>>> import numpy as np
>>> np.set_printoptions(precision=4, suppress=True, linewidth=120, sign=" ")
>>> E = np.load("a.npy")
>>> print(E)
[[ 43  22  18  31  17  19  32  27]
 [ 22  18  10  16   8   9  12   9]
 [ 18  10  37  33  21  24  22  19]
 [ 31  16  33  48  33  35  34  28]
 [ 17   8  21  33  28  27  25  22]
 [ 19   9  24  35  27  36  27  23]
 [ 32  12  22  34  25  27  35  28]
 [ 27   9  19  28  22  23  28  34]]
>>> # symmetric
>>> ev, V = np.linalg.eigh(E)
>>> x0 = np.array([5, 1, 4, 1, 2, 1, 1, 1])
>>> print(V * np.abs(ev) @ V.T)
[[ 43.  22.  18.  31.  17.  19.  32.  27.]
 [ 22.  18.  10.  16.   8.   9.  12.   9.]
 [ 18.  10.  37.  33.  21.  24.  22.  19.]
 [ 31.  16.  33.  48.  33.  35.  34.  28.]
 [ 17.   8.  21.  33.  28.  27.  25.  22.]
 [ 19.   9.  24.  35.  27.  36.  27.  23.]
 [ 32.  12.  22.  34.  25.  27.  35.  28.]
 [ 27.   9.  19.  28.  22.  23.  28.  34.]]
>>> print(x0 @ E @ x0)
6422
>>> print(np.abs(E).sum(axis=1).max(), np.round(np.abs(ev).max(), 4))
258 201.5164
>>> print((np.sign(V[:, -1].round(6)) == np.sign(V[0, -1].round(6))).astype(int))
[ 1  1  1  1  1  1  1  1]
>>> print(np.linalg.eigvalsh(E[1:, 1:]))
[   2.0113    5.049     5.6725   11.9428   15.24     19.2423  176.8421]
>>> print(x0 @ E @ x0 / (x0 @ x0), round(ev[0], 4), np.round(ev[-1], 4))
128.44 0.0165 201.5164
>>> U, sv, Vt = np.linalg.svd(E)
>>> print(np.argmax(sv[:-1] / (sv[1:] + 1e-6)) + 1)
7
>>> out = U[:, :7] @ np.diag(sv[:7]) @ Vt[:7]
>>> print(np.round(np.abs(E - out).max(), 4))
0.0052
>>> print(np.linalg.matrix_rank(out))
7
>>> print(round(np.linalg.norm(E - out, 2), 4), round(sv[7], 4))
0.0165 0.0165
>>> rng = np.random.default_rng(134341)
>>> z = rng.permutation(8)
>>> print(z)
[ 4  7  6  0  2  5  3  1]
>>> out = E[z][:, z]
>>> print(np.trace(out))
279
>>> print(np.diag(out))
[ 28  34  35  43  37  36  48  18]
>>> print(np.allclose(out, E))
False
>>> print(np.argsort(-np.linalg.norm(E, axis=0).round(6), kind="stable")[:3])
[ 3  6  0]
>>> u = np.array([5, 2, 5])
>>> print(np.array([np.convolve(row, u, "same") for row in E]))
[[ 196  349  301  237  284  283  294  214]
 [ 134  196  190  122  141  118  114   78]
 [  86  295  289  356  327  263  259  148]
 [ 142  352  386  426  481  405  383  226]
 [  74  206  247  311  356  319  295  169]
 [  83  233  268  325  409  342  349  181]
 [ 124  294  274  303  355  354  345  231]
 [  99  248  223  261  299  296  341  208]]
>>> O, _ = np.linalg.qr(np.array([[-0.5, 2.4, -0.2, 0.4, 0.1, -0.2, 0.6],
...     [-1.2, -1.4, 0.1, -0.7, -1.5, 0.1, -1.4],
...     [-1.6, 0.3, -0.4, 1.2, 1.5, -0.2, 0.5],
...     [0.3, 1.4, 0.0, -0.8, -1.1, 1.5, -0.6],
...     [-0.1, 1.7, 0.3, 1.5, 0.2, -0.1, -0.9],
...     [-0.8, 1.3, 0.2, 0.3, 2.7, -1.0, 0.3],
...     [0.5, -0.1, 0.2, -0.1, 0.3, 0.4, -0.3]]))
>>> A = O[:, :3]
>>> print(A)
[[-0.2184  0.6151 -0.2889]
 [-0.5242 -0.4222  0.4065]
 [-0.699   0.0115 -0.4178]
 [ 0.1311  0.3839 -0.0701]
 [-0.0437  0.4465  0.5236]
 [-0.3495  0.3107  0.4785]
 [ 0.2184 -0.0053  0.262 ]]
>>> x0 = np.array([2, 1, 1])
>>> h1 = np.maximum(A @ x0, 0)
>>> print(np.maximum(A @ (3 * x0), 0))
[ 0.      0.      0.      1.7279  2.6483  0.2706  2.0809]
>>> print(np.maximum(A @ x0, 0) - np.maximum(-A @ x0, 0))
[-0.1107 -1.0642 -1.8042  0.576   0.8828  0.0902  0.6936]
>>> print(A.T @ h1)
[ 0.1569  0.6396  0.6468]
>>> print(h1)
[ 0.      0.      0.      0.576   0.8828  0.0902  0.6936]
>>> print(A * (h1 > 1e-9)[:, None])
[[-0.      0.     -0.    ]
 [-0.     -0.      0.    ]
 [-0.      0.     -0.    ]
 [ 0.1311  0.3839 -0.0701]
 [-0.0437  0.4465  0.5236]
 [-0.3495  0.3107  0.4785]
 [ 0.2184 -0.0053  0.262 ]]
>>> print(np.round(A.T @ A, 4) + 0)
[[ 1.  0.  0.]
 [ 0.  1.  0.]
 [ 0.  0.  1.]]
>>> print(np.linalg.norm(A, axis=0))
[ 1.  1.  1.]
>>> out = np.c_[A[:, :1] @ np.array([[-5]]), np.array([0, 2, -1, -3, 1, 3, -1])]
>>> print(out)
[[ 1.0921  0.    ]
 [ 2.6211  2.    ]
 [ 3.4948 -1.    ]
 [-0.6553 -3.    ]
 [ 0.2184  1.    ]
 [ 1.7474  3.    ]
 [-1.0921 -1.    ]]
>>> print(np.round(np.linalg.lstsq(A, out[:, 0])[0], 4) + 0)
[-5.  0.  0.]
>>> print(np.round(np.linalg.norm(out - A @ np.linalg.lstsq(A, out)[0], axis=0), 4) + 0)
[ 0.      3.2476]
>>> print(np.linalg.matrix_rank(out))
2
>>> F = np.loadtxt("m.csv", delimiter=",")
>>> print(F)
[[ 0.7071  0.      0.7071]
 [ 0.      1.      0.    ]
 [-0.7071  0.      0.7071]]
>>> theta = np.radians(135)
>>> R = np.eye(3)
>>> R[1, 1] = R[2, 2] = np.cos(theta)
>>> R[1, 2], R[2, 1] = -np.sin(theta), np.sin(theta)
>>> print(R)
[[ 1.      0.      0.    ]
 [ 0.     -0.7071 -0.7071]
 [ 0.      0.7071 -0.7071]]
>>> out = F @ R.T
>>> print(np.allclose(F @ F.T, out @ out.T))
True
>>> print(out)
[[ 0.7071 -0.5    -0.5   ]
 [ 0.     -0.7071  0.7071]
 [-0.7071 -0.5    -0.5   ]]
>>> x0 = np.array([2, 0, -2])
>>> print(3 - np.linalg.matrix_rank(out - np.eye(3), tol=1e-8))
1
>>> print(np.round(np.linalg.norm(x0), 4), np.round(np.linalg.norm(out @ x0), 4))
2.8284 2.8284
>>> print(np.linalg.svd(F, compute_uv=False))
[ 1.  1.  1.]
>>> T = np.stack([F, -3 * F, F[::-1]])
>>> print(T.sum(axis=0))
[[-2.1213  0.     -0.7071]
 [ 0.     -1.      0.    ]
 [ 2.1213  0.     -0.7071]]
>>> print(np.linalg.norm(T, axis=(1, 2)))
[ 1.7321  5.1962  1.7321]
>>> print(T.shape)
(3, 3, 3)
>>> O, _ = np.linalg.qr(np.array([[-0.3, 0.1, 0.5, 0.1, -0.7, 0.0, -0.1, -0.2, -0.1],
...     [1.5, 0.6, -0.4, -2.2, 0.8, -0.1, 0.3, 1.3, -1.9],
...     [0.1, 0.0, 0.4, -1.1, 0.6, 1.1, -0.7, -0.6, -1.0],
...     [-0.9, 0.3, 0.8, 1.1, 1.6, 0.9, 1.6, 0.4, -1.2],
...     [-0.2, -0.3, -0.2, 1.3, -0.5, 1.3, 0.6, -0.5, 0.4],
...     [0.4, -0.5, -0.3, 0.4, 0.7, -0.4, 1.5, 1.3, -0.3],
...     [1.0, -0.5, -3.1, 0.3, -0.5, -0.1, -0.2, -0.4, -0.9],
...     [0.7, -0.2, -0.1, -1.3, -0.5, -0.6, 0.3, -0.5, 1.1],
...     [0.3, -1.0, 1.4, 0.5, 0.0, -1.4, -0.4, -0.6, 0.3]]))
>>> K = O[:, :8]
>>> print(K)
[[-0.135  -0.0496 -0.0792  0.0215 -0.4011  0.0512 -0.2063  0.0804]
 [ 0.6749 -0.5217 -0.2919 -0.383   0.0724  0.1307  0.0776 -0.0335]
 [ 0.045  -0.0068 -0.1599  0.581   0.4332  0.5879  0.2317  0.1135]
 [-0.4049 -0.1487 -0.0073 -0.3256  0.6071  0.0103 -0.2017 -0.5028]
 [-0.09    0.2235  0.1217 -0.4166 -0.2726  0.786  -0.1578 -0.0534]
 [ 0.18    0.3226 -0.016  -0.194   0.4167 -0.0709 -0.5079  0.62  ]
 [ 0.4499  0.2818  0.7348 -0.0057  0.1276 -0.0219  0.16   -0.2472]
 [ 0.3149  0.0923 -0.166   0.4062 -0.1141  0.0127 -0.6679 -0.4703]
 [ 0.135   0.6792 -0.548  -0.1818  0.0179 -0.1053  0.3202 -0.2392]]
>>> print(np.linalg.norm(K, axis=0))
[ 1.  1.  1.  1.  1.  1.  1.  1.]
>>> print(round(np.linalg.norm(K, 2), 4))
1.0
>>> print(round(float(np.linalg.norm(K, "nuc")), 4))
8.0
>>> print(np.round(np.linalg.norm(K[7], 1), 4), round(float(np.linalg.norm(K[7], np.inf)), 4))
2.2444 0.6679
>>> print(np.linalg.norm(K, axis=1))
[ 0.4899  0.9945  0.9824  0.9769  0.9829  0.9977  0.962   0.9903  0.992 ]
>>> print(np.round(K[7] @ K[2], 4))
0.026
